$ ipython --no-banner

In [1]: import numpy as np

In [2]: import numpy.linalg as la

In [3]: np.set_printoptions(precision=3, suppress=True, linewidth=140)

In [4]: F = np.loadtxt("out10.csv", delimiter=",")

In [5]: F
Out[5]: 
array([[ 5.328, -0.963,  1.567],
       [-7.28 ,  9.764,  0.004],
       [-0.71 , -3.265,  2.612],
       [-2.3  ,  0.671, -1.305],
       [ 2.854, -2.523, -1.425],
       [ 0.742, -7.438, -2.665],
       [ 0.686,  5.723, -2.913],
       [ 3.567,  2.488,  0.934],
       [ 5.393,  2.924,  3.475],
       [ 0.988, -4.624,  0.925],
       [-1.002,  3.995, -4.598],
       [-7.838, -3.179,  2.277],
       [-2.674,  0.871,  5.15 ],
       [-7.415,  0.794,  0.715],
       [ 9.099, -1.479,  2.132],
       [-4.157, -0.627,  6.414]])

In [6]: labels = F[:, 2] > np.median(F[:, 2])

In [7]: r0 = F[labels].mean(axis=0) - F[~labels].mean(axis=0)

In [8]: np.argsort(-np.abs(r0).round(6), kind="stable")
Out[8]: array([2, 0, 1])

In [9]: ((F - F.mean(axis=0)) @ r0 > 0).astype(int)
Out[9]: array([1, 0, 1, 0, 1, 0, 0, 1, 1, 1, 0, 0, 1, 0, 1, 1])

In [10]: round(float((((F - F.mean(axis=0)) @ r0 > 0) == labels).mean()), 3)
Out[10]: 0.812

In [11]: E = np.array([[8, 0, 9, 0],
    ...:     [6, 0, 5, 0],
    ...:     [7, 0, 7, 0],
    ...:     [8, 0, 9, 0],
    ...:     [6, 0, 5, 0],
    ...:     [7, 0, 7, 0],
    ...:     [8, 0, 9, 0],
    ...:     [7, 0, 7, 0],
    ...:     [8, 0, 9, 0],
    ...:     [6, 0, 5, 0],
    ...:     [8, 0, 9, 0]])

In [12]: # rows 0 and 3 are equal

In [13]: U, sv, Vt = la.svd(E)

In [14]: sv
Out[14]: array([34.62 ,  1.853,  0.   ,  0.   ])

In [15]: np.argmax(sv[:-1] / (sv[1:] + 1e-6)) + 1
Out[15]: np.int64(2)

In [16]: out = U[:, :2] @ np.diag(sv[:2]) @ Vt[:2]

In [17]: round(float(la.norm(E - out, 2)), 3), sv[2]
Out[17]: (0.0, np.float64(0.0))

In [18]: round(la.norm(E - out) / la.norm(E), 3)
Out[18]: np.float64(0.0)

In [19]: la.matrix_rank(E, rtol=0.05)
Out[19]: np.int64(2)

In [20]: la.matrix_rank(out)
Out[20]: np.int64(2)

In [21]: np.abs(np.diag(la.qr(E)[1])) > 1e-9
Out[21]: array([ True, False,  True, False])

In [22]: U, sv, Vt = la.svd(E, full_matrices=False)

In [23]: np.allclose(U * sv @ Vt, E)
Out[23]: True

In [24]: np.round(U.T @ E @ Vt.T, 3) + 0
Out[24]: 
array([[34.62 ,  0.   ,  0.   ,  0.   ],
       [ 0.   ,  1.853,  0.   ,  0.   ],
       [ 0.   ,  0.   ,  0.   ,  0.   ],
       [ 0.   ,  0.   ,  0.   ,  0.   ]])

In [25]: np.abs(Vt[0])
Out[25]: array([0.692, 0.   , 0.722, 0.   ])

In [26]: sv / sv[0]
Out[26]: array([1.   , 0.054, 0.   , 0.   ])

In [27]: U.shape, sv.shape, Vt.shape
Out[27]: ((11, 4), (4,), (4, 4))

In [28]: sv
Out[28]: array([34.62 ,  1.853,  0.   ,  0.   ])

In [29]: np.round(U.T @ U, 3) + 0
Out[29]: 
array([[1., 0., 0., 0.],
       [0., 1., 0., 0.],
       [0., 0., 1., 0.],
       [0., 0., 0., 1.]])

In [30]: X = np.maximum(np.array([[2, 3, 2, 5],
    ...:     [4, 4, 3, 0],
    ...:     [4, 5, 0, 2],
    ...:     [0, 3, 5, 5],
    ...:     [3, 3, 0, 4],
    ...:     [5, 5, 0, 2],
    ...:     [2, 4, 1, 3],
    ...:     [2, 3, 5, 1],
    ...:     [0, 3, 2, 2],
    ...:     [2, 1, 3, 5],
    ...:     [2, 3, 2, 2],
    ...:     [0, 2, 2, 5],
    ...:     [0, 3, 5, 4],
    ...:     [0, 1, 5, 4],
    ...:     [4, 2, 3, 2],
    ...:     [5, 0, 5, 3],
    ...:     [0, 5, 0, 5],
    ...:     [1, 1, 2, 0],
    ...:     [4, 2, 1, 3],
    ...:     [4, 3, 1, 1]]) @ np.array([[3, 3, 2, 1, 0], [2, 3, 2, 2, 3], [1, 1, 1, 3, 3], [0, 1, 2, 3, 0]]) + np.array([3, 7, 0, 6, 7]), 0)

In [31]: X
Out[31]: 
array([[17, 29, 22, 35, 22],
       [26, 34, 19, 27, 28],
       [25, 36, 22, 26, 22],
       [14, 26, 21, 42, 31],
       [18, 29, 20, 27, 16],
       [28, 39, 24, 27, 22],
       [18, 29, 19, 28, 22],
       [20, 28, 17, 32, 31],
       [11, 20, 12, 24, 22],
       [14, 24, 19, 34, 19],
       [17, 26, 16, 26, 22],
       [ 9, 20, 16, 31, 19],
       [14, 25, 19, 39, 31],
       [10, 19, 15, 35, 25],
       [22, 30, 19, 29, 22],
       [23, 30, 21, 35, 22],
       [13, 27, 20, 31, 22],
       [10, 15,  6, 15, 16],
       [20, 29, 19, 26, 16],
       [22, 30, 17, 22, 19]])

In [32]: t3 = np.stack([X, 4 * X, X[::-1]])

In [33]: t3.shape
Out[33]: (3, 20, 5)

In [34]: t3.sum(axis=0)
Out[34]: 
array([[107, 175, 127, 197, 129],
       [150, 199, 114, 161, 156],
       [135, 195, 116, 145, 126],
       [ 83, 157, 125, 241, 177],
       [113, 175, 121, 170, 102],
       [162, 225, 139, 164, 132],
       [100, 164, 110, 175, 135],
       [114, 165, 104, 199, 186],
       [ 64, 120,  76, 151, 129],
       [ 87, 146, 111, 196, 117],
       [ 99, 154,  99, 164, 129],
       [ 56, 120,  92, 179, 117],
       [ 90, 153, 112, 227, 186],
       [ 68, 124,  94, 203, 147],
       [138, 189, 119, 172, 132],
       [133, 179, 125, 202, 126],
       [ 79, 161, 121, 197, 141],
       [ 75, 111,  52, 101, 102],
       [126, 179, 114, 157, 108],
       [127, 179, 107, 145, 117]])

In [35]: np.einsum("bij,cij->bc", t3, t3)
Out[35]: 
array([[ 57829, 231316,  55328],
       [231316, 925264, 221312],
       [ 55328, 221312,  57829]])

In [36]: la.norm(t3, axis=(1, 2))
Out[36]: array([240.477, 961.906, 240.477])

In [37]: la.matrix_rank(t3.reshape(3, -1))
Out[37]: np.int64(2)

In [38]: np.abs(X).max()
Out[38]: np.int64(42)

In [39]: la.matrix_rank(X)
Out[39]: np.int64(5)

In [40]: np.count_nonzero(X)
Out[40]: np.int64(100)

In [41]: np.diff(X, axis=0)
Out[41]: 
array([[  9,   5,  -3,  -8,   6],
       [ -1,   2,   3,  -1,  -6],
       [-11, -10,  -1,  16,   9],
       [  4,   3,  -1, -15, -15],
       [ 10,  10,   4,   0,   6],
       [-10, -10,  -5,   1,   0],
       [  2,  -1,  -2,   4,   9],
       [ -9,  -8,  -5,  -8,  -9],
       [  3,   4,   7,  10,  -3],
       [  3,   2,  -3,  -8,   3],
       [ -8,  -6,   0,   5,  -3],
       [  5,   5,   3,   8,  12],
       [ -4,  -6,  -4,  -4,  -6],
       [ 12,  11,   4,  -6,  -3],
       [  1,   0,   2,   6,   0],
       [-10,  -3,  -1,  -4,   0],
       [ -3, -12, -14, -16,  -6],
       [ 10,  14,  13,  11,   0],
       [  2,   1,  -2,  -4,   3]])

In [42]: round(float(la.norm(X)), 3)
Out[42]: 240.477

In [43]: m1 = np.load("test2.npy")

In [44]: m1
Out[44]: 
array([[ 2,  3,  4],
       [ 5,  6,  7],
       [ 8,  9, 10],
       [11, 12, 13]])

In [45]: # looks like rank 2

In [46]: rank = la.matrix_rank(m1)

In [47]: rank
Out[47]: np.int64(2)

In [48]: N = la.svd(m1)[2][rank:].T

In [49]: np.allclose(m1 @ N, 0)
Out[49]: True

In [50]: [int(la.matrix_rank(m1[:, :j + 1])) for j in range(3)]
Out[50]: [1, 2, 2]

In [51]: [int(la.matrix_rank(m1[:i])) for i in range(1, len(m1) + 1)]
Out[51]: [1, 2, 2, 2]

In [52]: np.round(m1 @ N, 3) + 0
Out[52]: 
array([[0.],
       [0.],
       [0.],
       [0.]])

In [53]: N @ N.T
Out[53]: 
array([[ 0.167, -0.333,  0.167],
       [-0.333,  0.667, -0.333],
       [ 0.167, -0.333,  0.167]])

In [54]: U, sv, Vt = la.svd(m1)

In [55]: np.argmax(sv[:-1] / (sv[1:] + 1e-6)) + 1
Out[55]: np.int64(2)

In [56]: sv.round(3) + 0
Out[56]: array([28.578,  1.15 ,  0.   ])

In [57]: out = U[:, :2] @ np.diag(sv[:2]) @ Vt[:2]

In [58]: out
Out[58]: 
array([[ 2.,  3.,  4.],
       [ 5.,  6.,  7.],
       [ 8.,  9., 10.],
       [11., 12., 13.]])

In [59]: round(float(la.norm(m1 - out) / la.norm(m1)), 3)
Out[59]: 0.0

In [60]: np.round(la.norm(m1 - out, 2), 3), round(float(sv[2]), 3)
Out[60]: (np.float64(0.0), 0.0)

In [61]: U, sv, Vt = la.svd(out)

In [62]: evecs = Vt[:(sv > 1e-8).sum()]

In [63]: rng = np.random.default_rng(989901)

In [64]: vec = out[1] + 5 * out[3] + rng.integers(2) * np.eye(3)[0]

In [65]: vec
Out[65]: array([61., 66., 72.])

In [66]: evecs.T @ evecs
Out[66]: 
array([[ 0.833,  0.333, -0.167],
       [ 0.333,  0.333,  0.333],
       [-0.167,  0.333,  0.833]])

In [67]: np.diag(evecs.T @ evecs)
Out[67]: array([0.833, 0.333, 0.833])
